In [1]: import numpy as np

In [2]: from numpy import linalg as LA

In [3]: np.set_printoptions(precision=2, suppress=True, linewidth=140, sign=" ")

In [4]: def tidy(a):
   ...:     return np.round(a, 2) + 0
   ...: 

In [5]: M = np.array([[0, 0, 1, 0, 0, 0, 0],
   ...:     [0, 0, 0, 0, 0, 0, 1],
   ...:     [0, 0, 0, 1, 0, 0, 0],
   ...:     [0, 1, 0, 0, 0, 0, 0],
   ...:     [0, 0, 0, 0, 0, 1, 0],
   ...:     [0, 0, 0, 0, 1, 0, 0],
   ...:     [1, 0, 0, 0, 0, 0, 0]])

In [6]: blk = np.stack([M, -1 * M, M[::-1]])

In [7]: blk.shape
Out[7]: (3, 7, 7)

In [8]: LA.matrix_rank(blk.reshape(3, -1))
Out[8]: np.int64(2)

In [9]: tidy(LA.norm(blk, axis=(1, 2)))
Out[9]: array([ 2.65,  2.65,  2.65])

In [10]: tidy(LA.det(blk))
Out[10]: array([-1.,  1.,  1.])

In [11]: vec = np.array([2, -2, -2, -1, 0, 2, 0])

In [12]: [p for p in range(1, 25) if np.allclose(LA.matrix_power(M, p), np.eye(7))]
Out[12]: [10, 20]

In [13]: tidy(LA.norm(vec)), tidy(LA.norm(M @ vec))
Out[13]: (np.float64(4.12), np.float64(4.12))

In [14]: tidy(LA.det(M))
Out[14]: np.float64(-1.0)

In [15]: tidy(LA.inv(M))
Out[15]: 
array([[ 0.,  0.,  0.,  0.,  0.,  0.,  1.],
       [ 0.,  0.,  0.,  1.,  0.,  0.,  0.],
       [ 1.,  0.,  0.,  0.,  0.,  0.,  0.],
       [ 0.,  0.,  1.,  0.,  0.,  0.,  0.],
       [ 0.,  0.,  0.,  0.,  0.,  1.,  0.],
       [ 0.,  0.,  0.,  0.,  1.,  0.,  0.],
       [ 0.,  1.,  0.,  0.,  0.,  0.,  0.]])

In [16]: M.T @ (M @ vec)
Out[16]: array([ 2, -2, -2, -1,  0,  2,  0])

In [17]: tidy(np.abs(LA.eigvals(M)))
Out[17]: array([ 1.,  1.,  1.,  1.,  1.,  1.,  1.])

In [18]: tidy(np.sort(LA.eigvals(M).real))
Out[18]: array([-1.  , -0.81, -0.81,  0.31,  0.31,  1.  ,  1.  ])

In [19]: tidy(LA.det(M))
Out[19]: np.float64(-1.0)

In [20]: r0 = np.array([0, 0, -2])

In [21]: np.convolve(M[3], r0)
Out[21]: array([ 0,  0,  0, -2,  0,  0,  0,  0,  0])

In [22]: np.polyval(r0, M[3])
Out[22]: array([-2, -2, -2, -2, -2, -2, -2])

In [23]: np.cross(M[3, :3], M[2, :3])
Out[23]: array([ 0,  0,  0])

In [24]: M @ np.ones(7)
Out[24]: array([ 1.,  1.,  1.,  1.,  1.,  1.,  1.])

In [25]: tidy(np.sort(np.abs(LA.eigvals(M)))[::-1])
Out[25]: array([ 1.,  1.,  1.,  1.,  1.,  1.,  1.])

In [26]: M.sum(axis=1)
Out[26]: array([ 1,  1,  1,  1,  1,  1,  1])

In [27]: LA.matrix_power(M, 100)
Out[27]: 
array([[ 1,  0,  0,  0,  0,  0,  0],
       [ 0,  1,  0,  0,  0,  0,  0],
       [ 0,  0,  1,  0,  0,  0,  0],
       [ 0,  0,  0,  1,  0,  0,  0],
       [ 0,  0,  0,  0,  1,  0,  0],
       [ 0,  0,  0,  0,  0,  1,  0],
       [ 0,  0,  0,  0,  0,  0,  1]])

In [28]: pr = np.eye(7)[0]

In [29]: for _ in range(7):
    ...:     pr = pr @ M
    ...:     print(pr.round(2))
    ...: 
[ 0.  0.  1.  0.  0.  0.  0.]
[ 0.  0.  0.  1.  0.  0.  0.]
[ 0.  1.  0.  0.  0.  0.  0.]
[ 0.  0.  0.  0.  0.  0.  1.]
[ 1.  0.  0.  0.  0.  0.  0.]
[ 0.  0.  1.  0.  0.  0.  0.]
[ 0.  0.  0.  1.  0.  0.  0.]
